>>> import numpy as np
>>> import numpy.linalg as la
>>> np.set_printoptions(precision=2, suppress=True, linewidth=140, sign=" ")
>>> feats = np.loadtxt("arr.csv", delimiter=",")
>>> feats
array([[ 0.  , -1.2 , -0.9 ,  0.6 , -0.18, -0.24,  1.08,  1.44, -0.48],
       [-0.51, -0.68, -1.09,  1.35, -0.21, -0.5 ,  0.33,  1.41, -0.46],
       [-1.87, -4.03, -3.78,  4.57, -0.02, -0.48,  2.01,  5.53, -1.63],
       [-1.02, -6.28, -4.63,  4.12, -0.27, -0.48,  4.56,  7.38, -2.28],
       [-1.36, -0.54, -0.04,  1.36,  1.  ,  1.24, -1.08,  0.16,  0.22],
       [-1.19, -0.01, -0.56,  1.69,  0.32,  0.12, -0.99,  0.53, -0.05]])
>>> [round(float(x), 2) for x in la.svd(feats, compute_uv=False)[:3]]
[16.16, 3.85, 1.57]
>>> la.matrix_rank(feats, rtol=0.1)
np.int64(2)
>>> round(float(la.norm(feats, 2) / la.norm(feats)), 2)
0.97
>>> Uu, sigma, Vt = la.svd(feats)
>>> vecs = Vt[:(sigma > 1e-8).sum()]
>>> rng = np.random.default_rng(65451)
>>> x0 = feats[5] + 3 * feats[3] + rng.integers(2) * np.eye(9)[3]
>>> x0
array([ -4.25, -18.85, -14.45,  15.05,  -0.49,  -1.32,  12.69,  22.67,  -6.89])
>>> round(float(la.norm(x0 - vecs.T @ vecs @ x0)), 2)
0.71
>>> arr = np.load("data.npy")
>>> arr
array([[-0.32,  0.16, -1.24, -0.13],
       [ 0.04, -0.06,  0.37,  0.14],
       [-0.54, -0.24, -2.16, -0.01],
       [-0.01,  0.25, -0.21, -0.03],
       [ 0.48, -0.12, -0.15, -0.15],
       [ 0.05,  0.3 , -1.21, -0.23],
       [ 0.22, -0.24, -0.61,  0.04],
       [-0.02,  0.3 ,  0.29, -0.09],
       [ 0.04, -0.28,  1.58, -0.34],
       [ 0.29,  0.14, -2.91,  0.  ]])
>>> dist = la.norm(arr[:, None] - arr[None], axis=-1)
>>> la.norm(arr - arr.mean(axis=0), axis=1)
array([ 0.72,  1.02,  1.66,  0.48,  0.68,  0.67,  0.35,  0.96,  2.24,  2.31])
>>> dist.shape
(10, 10)
>>> dist[7].round(6).argsort(kind="stable")[:4]
array([ 7,  1,  3,  4])
>>> (dist + 1e9 * np.eye(10)).round(6).argmin(axis=1)
array([ 5,  7,  0,  7,  6,  0,  4,  1,  1,  2])
>>> Xc = arr - arr.mean(axis=0)
>>> Uu, sigma, Vt = la.svd(Xc, full_matrices=False)
>>> np.round(Xc.mean(axis=0), 2) + 0
array([ 0.,  0.,  0.,  0.])
>>> np.abs(Vt[0]).argmax()
np.int64(2)
>>> round((sigma ** 2).sum() ** 2 / (sigma ** 4).sum(), 2)
np.float64(1.18)
>>> np.searchsorted(np.cumsum(sigma ** 2) / (sigma ** 2).sum(), 0.9) + 1
np.int64(1)
>>> la.matrix_rank(Xc)
np.int64(4)
>>> x0 = np.array([5, 2, 5, -3])
>>> rhs = arr @ x0
>>> coef, lr = np.zeros(4), 1 / la.norm(arr, 2) ** 2
>>> for i in range(6):
...     coef -= lr * arr.T @ (arr @ coef - rhs)
...     if i % 2 == 0: print(i, round(la.norm(arr @ coef - rhs), 2))
... 
0 4.7
2 4.37
4 4.07
>>> round(float(la.cond(arr)), 2)
9.11
>>> np.round(la.norm(arr[6], 1), 2), round(float(la.norm(arr[6], np.inf)), 2)
(np.float64(1.11), 0.61)
>>> np.round(la.norm(arr, 1), 2), round(float(la.norm(arr, np.inf)), 2)
(np.float64(10.73), 3.34)
>>> la.norm(arr, axis=1).argmax()
np.int64(9)
>>> np.round(la.norm(arr[6] - arr[4]), 2)
np.float64(0.57)
>>> x0 = np.array([3, 0, 0, 2])
>>> rhs = arr @ x0
>>> np.round(la.solve(arr.T @ arr, arr.T @ rhs), 2) + 0
array([ 3.,  0.,  0.,  2.])
>>> np.round(la.lstsq(arr, rhs)[0], 2) + 0
array([ 3.,  0.,  0.,  2.])
>>> np.round(la.pinv(arr) @ arr, 2) + 0
array([[ 1.,  0.,  0.,  0.],
       [ 0.,  1.,  0.,  0.],
       [ 0.,  0.,  1.,  0.],
       [ 0.,  0.,  0.,  1.]])
>>> rhs = rhs + 0.02 * rng.normal(size=10)
>>> rhs
array([-1.23,  0.4 , -1.63, -0.1 ,  1.14, -0.34,  0.71, -0.26, -0.54,  0.85])
>>> coef, *_ = la.lstsq(arr, rhs)
>>> np.round(arr.T @ (rhs - arr @ coef), 2) + 0
array([ 0.,  0.,  0.,  0.])
>>> round(float(la.norm(rhs - arr @ coef)), 2)
0.04
>>> coef.round()
array([ 3., -0.,  0.,  2.])
>>> m1 = np.loadtxt("block5.csv", delimiter=",")
>>> m1
array([[-7., -1.,  0.,  0.,  5., -2.,  8.,  0.,  7.],
       [ 0., -6.,  8.,  0.,  8., -8.,  0.,  4.,  0.],
       [ 0.,  0.,  0.,  0.,  0.,  0.,  0.,  0.,  0.],
       [ 0.,  0.,  0.,  1., -4.,  0.,  8.,  0.,  0.],
       [-2.,  0.,  5.,  0.,  0.,  6.,  0.,  0.,  5.],
       [ 4.,  0., -8.,  0.,  0.,  0.,  0.,  0., -9.],
       [-6.,  0.,  0.,  5.,  0.,  0.,  8.,  3.,  0.],
       [-5.,  0.,  0.,  0.,  8.,  9.,  7., -2.,  0.],
       [ 0.,  0.,  5.,  0.,  0., -3.,  0.,  7.,  0.],
       [ 0.,  0.,  5.,  0., -6.,  0., -9.,  0.,  0.]])
>>> M2 = np.c_[m1[:, :8] @ np.array([[-4, -3, 4, -8, 8, 6, -5, -8],
...     [6, -3, 3, 8, -5, 6, 2, -8],
...     [3, -7, -9, -7, -6, -3, 7, -9],
...     [-3, 4, 0, -2, 3, 8, 0, 4],
...     [7, 1, -8, 9, 2, -3, 3, 1],
...     [-3, -9, -6, 4, -6, -8, 9, -5],
...     [-5, 5, 7, 2, -7, -9, -4, 0],
...     [7, -4, -1, 1, 4, -1, 9, -6]]), np.array([1, 1, -2, -2, -3, -3, -2, -2, 0, 1])]
>>> M2
array([[  23.,   87.,   -3.,  101.,  -85., -119.,   -2.,   79.,    1.],
       [  96.,   26., -110.,  -60.,   62.,  -24.,   32.,    0.,    1.],
       [   0.,    0.,    0.,    0.,    0.,    0.,    0.,    0.,   -2.],
       [ -71.,   40.,   88.,  -22.,  -61.,  -52.,  -44.,    0.,   -2.],
       [   5.,  -83.,  -89.,    5.,  -82.,  -75.,   99.,  -59.,   -3.],
       [ -40.,   44.,   88.,   24.,   80.,   48.,  -76.,   40.,   -3.],
       [ -10.,   66.,   29.,   57.,  -77.,  -71.,   25.,   50.,   -2.],
       [   0.,  -15.,  -87.,  160., -135., -187.,   84.,   15.,   -2.],
       [  73.,  -36.,  -34.,  -40.,   16.,    2.,   71.,  -72.,    0.],
       [  18.,  -86.,  -60., -107.,   21.,   84.,   53.,  -51.,    1.]])
>>> np.round(la.norm(M2 - m1 @ la.lstsq(m1, M2)[0], axis=0), 2) + 0
array([ 0.,  0.,  0.,  0.,  0.,  0.,  0.,  0.,  2.])
>>> la.matrix_rank(M2)
np.int64(9)
>>> W0 = np.eye(7, dtype=int)[rng.permutation(7)]
>>> W0
array([[ 0,  0,  0,  0,  0,  0,  1],
       [ 0,  0,  0,  1,  0,  0,  0],
       [ 1,  0,  0,  0,  0,  0,  0],
       [ 0,  1,  0,  0,  0,  0,  0],
       [ 0,  0,  0,  0,  1,  0,  0],
       [ 0,  0,  0,  0,  0,  1,  0],
       [ 0,  0,  1,  0,  0,  0,  0]])
>>> W0 @ np.ones(7)
array([ 1.,  1.,  1.,  1.,  1.,  1.,  1.])
>>> la.matrix_power(W0, 100)
array([[ 0,  0,  0,  0,  0,  0,  1],
       [ 0,  1,  0,  0,  0,  0,  0],
       [ 1,  0,  0,  0,  0,  0,  0],
       [ 0,  0,  0,  1,  0,  0,  0],
       [ 0,  0,  0,  0,  1,  0,  0],
       [ 0,  0,  0,  0,  0,  1,  0],
       [ 0,  0,  1,  0,  0,  0,  0]])
>>> np.sort(np.abs(la.eigvals(W0)))[::-1]
array([ 1.,  1.,  1.,  1.,  1.,  1.,  1.])
>>> pr = np.eye(7)[0]
>>> for _ in range(4):
...     pr = pr @ W0
...     print(pr.round(2))
... 
[ 0.  0.  0.  0.  0.  0.  1.]
[ 0.  0.  1.  0.  0.  0.  0.]
[ 1.  0.  0.  0.  0.  0.  0.]
[ 0.  0.  0.  0.  0.  0.  1.]
>>> lab = rng.integers(0, 3, 7)
>>> F = np.triu((lab[:, None] == lab) & (rng.random((7, 7)) < 0.8), 1).astype(int)
>>> F += F.T
>>> F
array([[ 0,  0,  0,  0,  1,  0,  0],
       [ 0,  0,  0,  0,  0,  0,  0],
       [ 0,  0,  0,  1,  0,  0,  0],
       [ 0,  0,  1,  0,  0,  0,  0],
       [ 1,  0,  0,  0,  0,  1,  0],
       [ 0,  0,  0,  0,  1,  0,  0],
       [ 0,  0,  0,  0,  0,  0,  0]])
>>> Uu, sigma, Vt = la.svd(F)
>>> sigma
array([ 1.41,  1.41,  1.  ,  1.  ,  0.  ,  0.  ,  0.  ])
>>> M2 = Uu[:, :4] @ np.diag(sigma[:4]) @ Vt[:4]
>>> M2
array([[ 0.,  0.,  0.,  0.,  1.,  0.,  0.],
       [ 0.,  0.,  0.,  0.,  0.,  0.,  0.],
       [ 0.,  0.,  0.,  1.,  0.,  0.,  0.],
       [ 0.,  0.,  1.,  0.,  0.,  0.,  0.],
       [ 1.,  0.,  0.,  0.,  0.,  1.,  0.],
       [ 0.,  0.,  0.,  0.,  1.,  0.,  0.],
       [ 0.,  0.,  0.,  0.,  0.,  0.,  0.]])
>>> round(np.abs(F - M2).max(), 2)
np.float64(0.0)
>>> la.matrix_rank(F, rtol=0.05)
np.int64(4)
>>> round(la.norm(F - M2) / la.norm(F), 2)
np.float64(0.0)
>>> t = np.radians(45)
>>> Rm = np.eye(7)
>>> Rm[6, 6] = Rm[5, 5] = np.cos(t)
>>> Rm[6, 5], Rm[5, 6] = -np.sin(t), np.sin(t)
>>> Rm
array([[ 1.  ,  0.  ,  0.  ,  0.  ,  0.  ,  0.  ,  0.  ],
       [ 0.  ,  1.  ,  0.  ,  0.  ,  0.  ,  0.  ,  0.  ],
       [ 0.  ,  0.  ,  1.  ,  0.  ,  0.  ,  0.  ,  0.  ],
       [ 0.  ,  0.  ,  0.  ,  1.  ,  0.  ,  0.  ,  0.  ],
       [ 0.  ,  0.  ,  0.  ,  0.  ,  1.  ,  0.  ,  0.  ],
       [ 0.  ,  0.  ,  0.  ,  0.  ,  0.  ,  0.71,  0.71],
       [ 0.  ,  0.  ,  0.  ,  0.  ,  0.  , -0.71,  0.71]])
>>> M2 = F @ Rm.T
>>> M2
array([[ 0.  ,  0.  ,  0.  ,  0.  ,  1.  ,  0.  ,  0.  ],
       [ 0.  ,  0.  ,  0.  ,  0.  ,  0.  ,  0.  ,  0.  ],
       [ 0.  ,  0.  ,  0.  ,  1.  ,  0.  ,  0.  ,  0.  ],
       [ 0.  ,  0.  ,  1.  ,  0.  ,  0.  ,  0.  ,  0.  ],
       [ 1.  ,  0.  ,  0.  ,  0.  ,  0.  ,  0.71, -0.71],
       [ 0.  ,  0.  ,  0.  ,  0.  ,  1.  ,  0.  ,  0.  ],
       [ 0.  ,  0.  ,  0.  ,  0.  ,  0.  ,  0.  ,  0.  ]])
>>> np.abs(M2 - F).max(axis=0)
array([ 0.  ,  0.  ,  0.  ,  0.  ,  0.  ,  0.29,  0.71])
